$ python -q
>>> import numpy as np
>>> np.set_printoptions(precision=2, suppress=True, linewidth=200, legacy="1.25")
>>> X = np.load("block12.npy")
>>> print(X)
[[ 3.48 -0.12  0.01  0.84 -0.26]
 [-0.12  0.57 -0.48 -0.21 -0.03]
 [ 0.01 -0.48  0.47 -0.18 -0.05]
 [ 0.84 -0.21 -0.18  2.44 -0.26]
 [-0.26 -0.03 -0.05 -0.26  1.04]]
>>> evals, V = np.linalg.eigh(X)
>>> x = np.array([-4, -4, -3, 8, 0])
>>> print(np.round(np.abs(X).sum(axis=1).max(), 2), round(float(np.abs(evals).max()), 2))
4.7 4.0
>>> print(V * np.abs(evals) @ V.T)
[[ 3.48 -0.12  0.01  0.84 -0.26]
 [-0.12  0.57 -0.48 -0.21 -0.03]
 [ 0.01 -0.48  0.47 -0.18 -0.05]
 [ 0.84 -0.21 -0.18  2.44 -0.26]
 [-0.26 -0.03 -0.05 -0.26  1.04]]
>>> print((np.sign(V[:, -1].round(6)) == np.sign(V[0, -1].round(6))).astype(int))
[1 0 0 1 0]
>>> rng = np.random.default_rng(684)
>>> B = X + rng.integers(-2, 3, (5, 4)) @ rng.integers(-2, 3, (4, 5))
>>> print(B)
[[ 1.48  3.88  3.01  0.84 -2.26]
 [-2.12  7.57  4.52 -1.21 -5.03]
 [-8.99  6.52  3.47 -9.18 -3.05]
 [-7.16  5.79  2.82 -3.56 -0.26]
 [-6.26  1.97 -0.05 -6.26  3.04]]
>>> print(np.abs(B - X).sum(axis=1))
[11. 20. 31. 23. 16.]
>>> print(np.linalg.matrix_rank(B - X, tol=1e-8))
4
>>> f, v = X[3], X[2]
>>> print(round(f @ v, 2))
-0.39
>>> print(round(float(f @ f), 2))
6.8
>>> pr = (f @ v) / (f @ f) * f
>>> print(np.linalg.matrix_rank(np.outer(f, v)))
1
>>> print(np.round(np.outer(f, v), 2) + 0)
[[ 0.01 -0.4   0.39 -0.15 -0.04]
 [ 0.    0.1  -0.1   0.04  0.01]
 [ 0.    0.09 -0.08  0.03  0.01]
 [ 0.02 -1.17  1.14 -0.43 -0.12]
 [ 0.    0.12 -0.12  0.05  0.01]]
>>> print(v - pr)
[ 0.06 -0.49  0.46 -0.04 -0.06]
>>> print(round(np.linalg.norm(f + v) ** 2 + np.linalg.norm(f - v) ** 2, 2))
14.56
>>> B = np.array([[2, 7, 3], [5, 2, 6]])
>>> cent = np.kron(B, X)
>>> print(round(np.linalg.norm(cent, 2), 2), round(np.linalg.norm(B, 2) * np.linalg.norm(X, 2), 2))
41.09 41.09
>>> print(cent.shape)
(10, 15)
>>> B = np.array([[-4, -5, 2, 1]])
>>> W0 = np.block([[np.zeros((1, 1)), B], [B.T, np.zeros((4, 4))]])
>>> print(W0)
[[ 0. -4. -5.  2.  1.]
 [-4.  0.  0.  0.  0.]
 [-5.  0.  0.  0.  0.]
 [ 2.  0.  0.  0.  0.]
 [ 1.  0.  0.  0.  0.]]
>>> # rows and columns are dependent
>>> evals, V = np.linalg.eigh(W0)
>>> x = np.array([2, 2, 0, 2, 1])
>>> print((np.sign(V[:, -1].round(6)) == np.sign(V[0, -1].round(6))).astype(int))
[1 0 0 1 1]
>>> print(np.linalg.eigvalsh(W0[1:, 1:]))
[0. 0. 0. 0.]
>>> U, s, vt = np.linalg.svd(W0)
>>> print(s.round(2) + 0)
[6.78 6.78 0.   0.   0.  ]
>>> print(np.argmax(s[:-1] / (s[1:] + 1e-6)) + 1)
2
>>> B = U[:, :2] @ np.diag(s[:2]) @ vt[:2]
>>> print(round(float(np.linalg.norm(W0 - B, 2)), 2), np.round(s[2], 2))
0.0 0.0
>>> print(round(float(np.abs(W0 - B).max()), 2))
0.0
>>> print(np.linalg.matrix_rank(W0, rtol=0.05))
2
>>> arr = np.array([[2, 2, 2, 2, 2],
...     [2, 4, 4, 4, 4],
...     [2, 4, 6, 6, 6],
...     [2, 4, 6, 8, 8],
...     [2, 4, 6, 8, 10]])
>>> # equal to its transpose
>>> evals, V = np.linalg.eigvalsh(arr)
Traceback (most recent call last):
  File "<python-input-43>", line 1, in <module>
    evals, V = np.linalg.eigvalsh(arr)
    ^^^^^^^^
ValueError: too many values to unpack (expected 2)
>>> evals, V = np.linalg.eigh(arr)
>>> print((evals > 1e-8).sum(), (evals < -1e-8).sum())
5 0
>>> print(np.round(V.T @ V, 2) + 0)
[[1. 0. 0. 0. 0.]
 [0. 1. 0. 0. 0.]
 [0. 0. 1. 0. 0.]
 [0. 0. 0. 1. 0.]
 [0. 0. 0. 0. 1.]]
>>> print(np.round(evals.sum(), 2), np.trace(arr))
30.0 30
>>> print(np.abs(V[:, -1]).round(6).argmax())
4
>>> print(np.linalg.eigvalsh(arr @ arr))
[  0.29   0.5    1.36   8.39 609.45]
>>> print(np.round(V.T @ arr @ V, 2) + 0)
[[ 0.54  0.    0.    0.    0.  ]
 [ 0.    0.71  0.    0.    0.  ]
 [ 0.    0.    1.17  0.    0.  ]
 [ 0.    0.    0.    2.9   0.  ]
 [ 0.    0.    0.    0.   24.69]]
>>> O = arr.astype(float).copy()
>>> for j in range(5):
...     O[:, j] -= O[:, :j] @ (O[:, :j].T @ O[:, j])
...     O[:, j] /= np.linalg.norm(O[:, j])
... 
>>> print(O.round(2) + 0)
[[ 0.45 -0.89  0.    0.    0.  ]
 [ 0.45  0.22 -0.87  0.    0.  ]
 [ 0.45  0.22  0.29 -0.82  0.  ]
 [ 0.45  0.22  0.29  0.41 -0.71]
 [ 0.45  0.22  0.29  0.41  0.71]]
>>> B = np.linalg.inv(arr)
>>> print(np.linalg.inv(B))
[[ 2.  2.  2.  2.  2.]
 [ 2.  4.  4.  4.  4.]
 [ 2.  4.  6.  6.  6.]
 [ 2.  4.  6.  8.  8.]
 [ 2.  4.  6.  8. 10.]]
>>> print((np.abs(B) > 1e-9).astype(int))
[[1 1 0 0 0]
 [1 1 1 0 0]
 [0 1 1 1 0]
 [0 0 1 1 1]
 [0 0 0 1 1]]
>>> K = np.array([[1.2, 1.7, 1.5],
...     [0.5, -0.8, 0.0],
...     [-0.2, 0.3, 0.9],
...     [0.1, 0.8, -0.7],
...     [-2.1, -1.0, 0.4]])
>>> K[:, 0] *= 5
>>> print(K)
[[  6.    1.7   1.5]
 [  2.5  -0.8   0. ]
 [ -1.    0.3   0.9]
 [  0.5   0.8  -0.7]
 [-10.5  -1.    0.4]]
>>> # column 0 is much longer than the rest
>>> B = K + rng.integers(-2, 3, (5, 1)) @ rng.integers(-2, 3, (1, 3))
>>> print(B)
[[  6.    1.7   0.5]
 [  2.5  -0.8   1. ]
 [ -1.    0.3  -0.1]
 [  0.5   0.8  -0.7]
 [-10.5  -1.    2.4]]
>>> print(B - K)
[[ 0.  0. -1.]
 [ 0.  0.  1.]
 [ 0.  0. -1.]
 [ 0.  0.  0.]
 [ 0.  0.  2.]]
>>> print(np.linalg.svd(B - K, compute_uv=False))
[2.65 0.   0.  ]
>>> x = np.array([2, 1, 1])
>>> target = B @ x
>>> print(np.linalg.lstsq(B, target)[0])
[2. 1. 1.]
>>> try:
...     np.linalg.solve(B, target)
... except np.linalg.LinAlgError as e:
...     print("failed:", e)
... 
failed: Last 2 dimensions of the array must be square
>>> target = target + 0.05 * rng.normal(size=5)
>>> print(target)
[ 14.33   5.17  -1.76   1.05 -19.65]
>>> beta, *_ = np.linalg.lstsq(B, target)
>>> print([round(float(np.linalg.norm(np.linalg.solve(B.T @ B + lam * np.eye(3), B.T @ target))), 2) for lam in (0, 1, 10, 100)])
[2.48, 2.29, 1.9, 1.21]
>>> print(np.round(B.T @ (target - B @ beta), 2) + 0)
[0. 0. 0.]
>>> A = np.load("case15.npy")
>>> print(A)
[[-0.3  0.4 -0.6 -0.3  0.3]
 [ 0.8 -0.7  1.2  0.   0. ]
 [ 0.8  0.2  0.2  1.7  0.6]]
>>> t3 = np.stack([A, 3 * A, A[::-1]])
>>> print(np.linalg.matrix_rank(t3.reshape(3, -1)))
2
>>> print(t3.shape)
(3, 3, 5)
>>> print(np.linalg.matrix_rank(t3))
[3 3 3]
>>> print(np.linalg.norm(t3, axis=(1, 2)))
[2.71 8.12 2.71]
>>> print((t3 @ A.T).shape)
(3, 3, 3)
>>> print(t3.sum(axis=0))
[[-0.4  1.8 -2.2  0.5  1.8]
 [ 4.  -3.5  6.   0.   0. ]
 [ 2.9  1.2  0.2  6.5  2.7]]
>>> B = np.array([[3, 2, -2], [-2, 0, 1], [2, -3, -3], [0, -2, -2], [-3, 1, -1]])
>>> print(np.einsum("ik,kj->ji", A, B))
[[-3.8  6.2  0.6]
 [ 2.1 -2.  -1.8]
 [ 3.1 -5.9 -6. ]]
>>> print(B.T @ A.T)
[[-3.8  6.2  0.6]
 [ 2.1 -2.  -1.8]
 [ 3.1 -5.9 -6. ]]
>>> print(np.linalg.matrix_rank(np.vstack([A, B.T])))
5
>>> print(np.einsum("ij,ij->i", A, A))
[0.79 2.57 3.97]
>>> U, s, vt = np.linalg.svd(A, full_matrices=False)
>>> print(s)
[2.15 1.61 0.38]
>>> print(np.abs(U[:, 0]).round(6).argmax())
2
>>> print(np.allclose(U * s @ vt, A))
True
>>> print(np.cumsum(s ** 2) / np.sum(s ** 2))
[0.63 0.98 1.  ]
>>> print((s > 1e-8).sum())
3
>>> B = np.array([[5, 1], [0, 5]])
>>> cent = np.kron(B, A)
>>> print(cent.shape)
(6, 10)
>>> B = A + rng.integers(-2, 3, (3, 2)) @ rng.integers(-2, 3, (2, 5))
>>> print(B)
[[-0.3  0.4 -2.6 -0.3  0.3]
 [ 2.8 -1.7  1.2  0.   2. ]
 [-1.2  1.2 -1.8  1.7 -1.4]]
>>> print(np.linalg.matrix_rank(B - A, tol=1e-8))
2
>>> print(np.abs(B - A).sum(axis=1))
[2. 5. 7.]
>>> F = np.loadtxt("out0.csv", delimiter=",")
>>> print(F)
[[3. 0. 0. 0. 0.]
 [0. 3. 2. 0. 0.]
 [0. 2. 3. 0. 0.]
 [0. 0. 0. 3. 2.]
 [0. 0. 0. 2. 3.]]
>>> x = np.array([-3, -3, -2, 1, 1])
>>> print(F * x)
[[-9. -0. -0.  0.  0.]
 [-0. -9. -4.  0.  0.]
 [-0. -6. -6.  0.  0.]
 [-0. -0. -0.  3.  2.]
 [-0. -0. -0.  2.  3.]]
>>> print(np.sign((F @ x).round(6)))
[-1. -1. -1.  1.  1.]
>>> print(F @ np.eye(5)[1])
[0. 3. 2. 0. 0.]
>>> print(F @ np.ones(5))
[3. 5. 5. 5. 5.]
>>> print((F @ x).argmax())
3
>>> print(F @ (2 * x))
[-18. -26. -24.  10.  10.]
>>> B = np.linalg.inv(F)
>>> print(round(float(np.linalg.det(F) * np.linalg.det(B)), 2))
1.0
>>> print(np.round(np.linalg.slogdet(F)[0], 2))
1.0
>>> x = np.ones(5)
>>> for _ in range(4):
...     x = F @ x
...     x /= np.linalg.norm(x)
...     print(round(x @ F @ x, 2))
... 
4.83
4.94
4.98
4.99
>>> print(x)
[0.06 0.5  0.5  0.5  0.5 ]
>>> print(round(float(np.linalg.eigvalsh(F)[-1]), 2))
5.0
>>> mat = np.loadtxt("sample12.csv", delimiter=",")
>>> print(mat)
[[ 0.  1.  3. -2.  1.]
 [-1.  0.  2. -4. -3.]
 [-3. -2.  0.  0. -2.]
 [ 2.  4.  0.  0. -2.]
 [-1.  3.  2.  2.  0.]]
>>> # skew, so no eigenvalue has a real part
>>> print(mat - mat[0])
[[ 0.  0.  0.  0.  0.]
 [-1. -1. -1. -2. -4.]
 [-3. -3. -3.  2. -3.]
 [ 2.  3. -3.  2. -3.]
 [-1.  2. -1.  4. -1.]]
>>> print(np.abs(mat).max())
4.0
>>> print(mat.mean(axis=0))
[-0.6  1.2  1.4 -0.8 -1.2]
>>> print(mat.shape)
(5, 5)
>>> print(round(np.linalg.norm(mat), 2))
10.2
>>> print(np.unravel_index(np.abs(mat).argmax(), mat.shape))
(1, 3)
>>> print(np.round(np.linalg.svd(mat, compute_uv=False), 2) + 0)
[6.16 6.16 3.75 3.75 0.  ]
>>> np.linalg.rank(mat)
Traceback (most recent call last):
  File "<python-input-127>", line 1, in <module>
    np.linalg.rank(mat)
    ^^^^^^^^^^^^^^
AttributeError: module 'numpy.linalg' has no attribute 'rank'
>>> W1 = np.array([[-4, -2], [-1, 4], [-5, -5], [-5, 5], [5, -5]])
>>> beta = np.array([-1, 0])
>>> act = np.maximum(mat @ W1 + beta, 0)
>>> print(np.linalg.matrix_rank(act))
2
>>> print((act > 0).astype(int))
[[0 0]
 [0 0]
 [1 1]
 [0 1]
 [0 1]]
>>> print((act > 0).mean(axis=0))
[0.2 0.6]
>>> cent = np.array([[3, 3], [-3, -3]])
>>> print(act @ cent)
[[  0.   0.]
 [  0.   0.]
 [-15. -15.]
 [-66. -66.]
 [-42. -42.]]
>>> print(W1 @ cent)
[[ -6  -6]
 [-15 -15]
 [  0   0]
 [-30 -30]
 [ 30  30]]
